$ python3 -q
>>> import numpy as np
>>> import numpy.linalg as la
>>> np.set_printoptions(precision=3, suppress=True, linewidth=120)
>>> K = np.load("m.npy")
>>> print(K)
[[0 0 0 0 1]
 [0 0 1 1 0]
 [0 1 0 1 0]
 [0 1 1 0 0]
 [1 0 0 0 0]]
>>> print(np.argwhere(np.triu(K)))
[[0 4]
 [1 2]
 [1 3]
 [2 3]]
>>> print(K @ K)
[[1 0 0 0 0]
 [0 2 1 1 0]
 [0 1 2 1 0]
 [0 1 1 2 0]
 [0 0 0 0 1]]
>>> print(K.sum(axis=0))
[1 2 2 2 1]
>>> L = np.diag(K.sum(axis=1)) - K
>>> print((la.eigvalsh(L) < 1e-8).sum())
2
>>> print(la.matrix_rank(L))
3
>>> print(np.round(la.eigvalsh(L), 3) + 0)
[0. 0. 2. 3. 3.]
>>> feats = np.loadtxt("case3.csv", delimiter=",")
>>> print(feats)
[[ 0.4  0.2 -0.2  1.4  0.8 -0.3]
 [ 1.   0.1  0.1 -0.1  0.3  0.4]
 [ 1.6  0.8  0.6 -1.4  1.5 -1.6]
 [-0.1 -0.7  0.3 -1.1 -0.5 -0.8]
 [-0.5  0.3  0.4  0.  -1.   1.5]
 [-1.1 -1.5  0.2 -0.6 -0.6  1.9]
 [ 0.3  0.2 -0.6 -2.7 -0.3  0. ]
 [-1.2  0.6 -0.5 -2.   0.8 -2.2]
 [ 0.1  1.9  0.3  0.9  0.7 -0.3]
 [ 3.   9.   4.  -3.   8.   6. ]
 [ 0.3 -0.8  1.3 -0.7 -0.1  0.6]
 [-0.5  2.   0.  -0.3  0.1 -0.7]
 [-1.  -0.5 -1.5  0.6 -0.7  0.3]
 [-1.1 -1.3 -0.4 -0.4  1.3  0.4]
 [ 1.4 -1.2  0.5  0.7 -0.2  0.2]
 [-2.7 -1.4  0.1 -0.6  0.3  0. ]
 [-0.7 -1.7  0.   0.7 -2.2 -1.8]
 [ 0.  -0.8 -0.2  2.6  1.7  0.5]
 [-0.4 -0.4  0.5  0.2  1.6  0. ]
 [-0.5  1.1  1.3  0.6 -0.5  1.7]
 [ 0.3 -1.9 -0.6 -0.7  0.1 -0.1]
 [-1.  -0.8 -1.5  1.  -0.5  0. ]]
>>> # row 9 is much longer than the rest
>>> C2 = np.cov(feats, rowvar=False)
>>> print(round(np.corrcoef(feats[:, 1], feats[:, 2])[0, 1], 3))
0.742
>>> print(np.median(feats, axis=0))
[-0.25 -0.45  0.1  -0.2   0.1   0.  ]
>>> print(la.eigvalsh(C2)[::-1])
[11.206  1.59   1.133  0.805  0.776  0.335]
>>> x0 = np.array([-3, 0, 0, 0, -2, 1])
>>> print(np.sign((feats @ x0).round(6)))
[-1. -1. -1.  1.  1.  1. -1. -1. -1. -1. -1.  1.  1.  1. -1.  1.  1. -1. -1.  1. -1.  1.]
>>> print(feats @ x0)
[ -3.1  -3.2  -9.4   0.5   5.    6.4  -0.3  -0.2  -2.  -19.   -0.1   0.6   4.7   1.1  -3.6   7.5   4.7  -2.9  -2.
   4.2  -1.2   4. ]
>>> mat = np.loadtxt("sample11.csv", delimiter=",")
>>> print(mat)
[[ 2.199 -4.305  0.073 -1.276]
 [-3.351 -2.637  1.523 -2.122]
 [ 3.924 -1.705 -0.053 -2.587]
 [ 1.103 -1.878  4.496  0.204]
 [-2.878  2.635 -2.012 -2.393]
 [-0.126  2.651  3.147 -2.838]
 [ 0.585 -4.668 -1.534  0.717]
 [ 2.232 -3.097 -3.216 -0.293]
 [ 1.899  0.86   2.69   3.663]
 [-0.132  2.74   3.174 -2.721]
 [ 0.086  1.43   3.448  3.326]
 [-4.215 -1.811  1.908 -0.561]
 [-0.339 -1.659 -4.67   0.566]
 [ 2.992  1.755  3.6    0.106]
 [-4.578 -1.56   1.26   0.152]]
>>> x0 = np.array([1, 2, 1, 1])
>>> print(la.norm(mat @ x0) <= la.norm(mat, 2) * la.norm(x0) + 1e-9)
True
>>> print(np.sign((mat @ x0).round(6)))
[-1. -1. -1.  1. -1.  1. -1. -1.  1.  1.  1. -1. -1.  1. -1.]
>>> print((mat @ x0).argmax())
13
>>> Ac = mat - mat.mean(axis=0)
>>> V = la.svd(Ac)[2][:1]
>>> M2 = Ac - Ac @ V.T @ V
>>> print(round(la.norm(M2) / la.norm(Ac), 3))
0.773
>>> print(la.norm(M2, axis=1).round(6).argmax())
4
>>> print((Ac @ V.T).std(axis=0))
[3.071]
>>> M2 = mat / np.sqrt((mat ** 2).mean(axis=1, keepdims=True))
>>> print(M2[7])
[ 0.893 -1.239 -1.286 -0.117]
>>> print(la.norm(M2, axis=1))
[2. 2. 2. 2. 2. 2. 2. 2. 2. 2. 2. 2. 2. 2. 2.]
>>> print(la.matrix_rank(mat - mat.mean(axis=1, keepdims=True)))
3
>>> Ac = (mat - mat.mean(axis=0)) / mat.std(axis=0)
>>> print(Ac.std(axis=0))
[1. 1. 1. 1.]
>>> c = la.lstsq(np.delete(Ac, 1, axis=1), Ac[:, 1])[0]
>>> print(np.abs(c).argmax())
1
>>> m1 = np.loadtxt("w.csv", delimiter=",")
>>> print(m1)
[[  1.  -4.  16. -64.]
 [  1.  -3.   9. -27.]
 [  1.  -2.   4.  -8.]
 [  1.  -1.   1.  -1.]
 [  1.   0.   0.   0.]
 [  1.   1.   1.   1.]]
>>> x0 = np.array([3, 2, 2, 4])
>>> y = m1 @ x0
>>> c, lr = np.zeros(4), 1 / la.norm(m1, 2) ** 2
>>> for i in range(3):
...     c -= lr * m1.T @ (m1 @ c - y)
...     if i % 1 == 0: print(i, round(la.norm(m1 @ c - y), 3))
... 
0 12.319
1 12.293
2 12.266
>>> print(round(float(la.cond(m1)), 3))
67.511
>>> x0 = np.array([4, 5, -4, -3])
>>> a = np.maximum(m1 @ x0, 0)
>>> print(np.maximum(m1 @ (3 * x0), 0))
[336. 102.   6.   0.  12.   6.]
>>> print(np.tanh(m1 @ x0))
[ 1.     1.     0.964 -0.964  0.999  0.964]
>>> print(m1.T @ a)
[  154.  -552.  2108. -8100.]
>>> r0 = np.array([-2, -1, -4])
>>> print(np.cross(m1[2, :3], m1[4, :3]))
[-0.  4.  2.]
>>> print(np.correlate(m1[2], m1[4], "full"))
[ 0.  0.  0.  1. -2.  4. -8.]
>>> M = np.array([[0, 3, 1, 0, -1, 1],
...     [0, -2, 0, -1, -1, 3],
...     [1, -2, 3, -1, -1, 0],
...     [-1, -1, 1, 2, 0, -2]])
>>> M[1] = M[3]
>>> print(M)
[[ 0  3  1  0 -1  1]
 [-1 -1  1  2  0 -2]
 [ 1 -2  3 -1 -1  0]
 [-1 -1  1  2  0 -2]]
>>> M2 = M / np.sqrt((M ** 2).mean(axis=1, keepdims=True))
>>> print(M2[0])
[ 0.     2.121  0.707  0.    -0.707  0.707]
>>> print(np.count_nonzero(M))
19
>>> print(round(float(la.norm(M)), 3))
7.071
>>> print(np.round(la.svd(M, compute_uv=False), 3) + 0)
[5.073 3.858 3.062 0.   ]
>>> print(M.sum(axis=0))
[-1 -1  6  3 -2 -3]
>>> print(M.shape)
(4, 6)
>>> print(M.sum(axis=1))
[ 4 -1  0 -1]
